>>> import numpy as np
>>> np.set_printoptions(suppress=True, linewidth=100)
>>> C = np.sign(np.array([[4, 6, -3, -7], [-3, -6, 0, -1], [-3, -9, -9, 7], [-5, 9, 0, -2]]))
>>> B = (np.tril(C, -1) + np.eye(4)) @ (np.triu(C, 1) + np.eye(4))
>>> ev = np.array([2, -2, 1, 0])
>>> K = np.rint(B * ev @ np.linalg.inv(B)) + 0
>>> K
array([[ 0.,  0.,  1., -3.],
       [-2.,  0., -1.,  1.],
       [ 4.,  2.,  0.,  4.],
       [-2.,  0., -1.,  1.]])
>>> Uu, sigma, vt = np.linalg.svd(K)
>>> V = vt[:(sigma > 1e-8).sum()]
>>> rng = np.random.default_rng(47)
>>> x0 = K[1] + 5 * K[3] + rng.integers(2) * np.eye(4)[3]
>>> x0
array([-12.,   0.,  -6.,   6.])
>>> np.allclose(V.T @ V @ x0, x0)
True
>>> K.reshape(2, -1)
array([[ 0.,  0.,  1., -3., -2.,  0., -1.,  1.],
       [ 4.,  2.,  0.,  4., -2.,  0., -1.,  1.]])
>>> K.reshape(-1, 2)
array([[ 0.,  0.],
       [ 1., -3.],
       [-2.,  0.],
       [-1.,  1.],
       [ 4.,  2.],
       [ 0.,  4.],
       [-2.,  0.],
       [-1.,  1.]])
>>> K.ravel(order="F")
array([ 0., -2.,  4., -2.,  0.,  0.,  2.,  0.,  1., -1.,  0., -1., -3.,  1.,  4.,  1.])
>>> t3 = K.reshape(4, 2, -1)
>>> t3[:, 0]
array([[ 0.,  0.],
       [-2.,  0.],
       [ 4.,  2.],
       [-2.,  0.]])
>>> np.einsum("ihd,jhd->hij", t3, t3).shape
(2, 4, 4)
>>> t3.transpose(1, 0, 2)
array([[[ 0.,  0.],
        [-2.,  0.],
        [ 4.,  2.],
        [-2.,  0.]],

       [[ 1., -3.],
        [-1.,  1.],
        [ 0.,  4.],
        [-1.,  1.]]])
>>> np.swapaxes(t3, 1, 2)[3]
array([[-2., -1.],
       [ 0.,  1.]])
>>> t3.shape
(4, 2, 2)
>>> M = np.loadtxt("run19.csv", delimiter=",")
>>> M
array([[ -1.5,   0.8,  -0.6,   1.2,   0.4],
       [ 26.7, -11.4,  -0.2, -19.2, -12.2],
       [  5. ,   0.3,   0. ,  -1.6,  -2.4],
       [  0.8,   2.4,  -1.3,   1.6,  -0.8],
       [ 19.5,  -7.2,   0.5, -13.1,  -8.7],
       [  0.3,  -0.2,   0.3,  -0.3,   0. ],
       [  6.8,   1.9,  -0.3,  -1.1,  -3.4],
       [  1.6,  -0.2,  -0.6,  -1. ,  -1. ],
       [ -0.6,   4.7,  -0.4,   3.9,   0. ],
       [ -1.9,  -3.2,   1. ,  -1.8,   1.4],
       [  6.3,  -3. ,   1.5,  -4.3,  -2.3],
       [  8.1,   1.2,   0. ,  -2.4,  -3.9],
       [-17.4,   9. ,  -1.7,  13.6,   7.3],
       [-17.2,   9.7,  -1.1,  14.8,   7.6],
       [ -6.9,   1.6,   1.5,   4. ,   3.6],
       [ -1.4,   4. ,  -1.3,   3.6,   0.1],
       [ 18.1, -14.7,   1.9, -18.5,  -7.4],
       [  5.1,  -0.9,  -0.1,  -2.6,  -2.4],
       [ -2.4,   2.2,   0.9,   2.6,   1.4],
       [ 13.4, -15.1,   2.6, -16.6,  -4.9],
       [ -4.4,   3.3,  -0.1,   4.1,   2. ],
       [  7.1,  -6.5,   1. ,  -7.8,  -2.8],
       [-18.8,  15.9,  -4. ,  19.3,   7. ],
       [-16.3,  14.2,  -2. ,  17.2,   6.5],
       [-19.5,  13.6,  -2.1,  17.6,   8. ],
       [ -3.7,   4.2,  -2. ,   4. ,   0.9],
       [ -2.9,   6. ,  -1. ,   5.5,   0.8],
       [ -7.5,   2.9,   1. ,   5.3,   3.7],
       [ -0.8,   7.3,  -2.7,   5.9,  -0.7],
       [ -7.1,   0.2,   0.6,   3. ,   3.5],
       [ -7.5,   3.4,   0.1,   5.9,   3.5]])
>>> Xs = M - M.mean(axis=0)
>>> V = np.linalg.svd(Xs)[2][:2]
>>> B = Xs - Xs @ V.T @ V
>>> np.linalg.norm(B, axis=1).round(6).argmax()
np.int64(25)
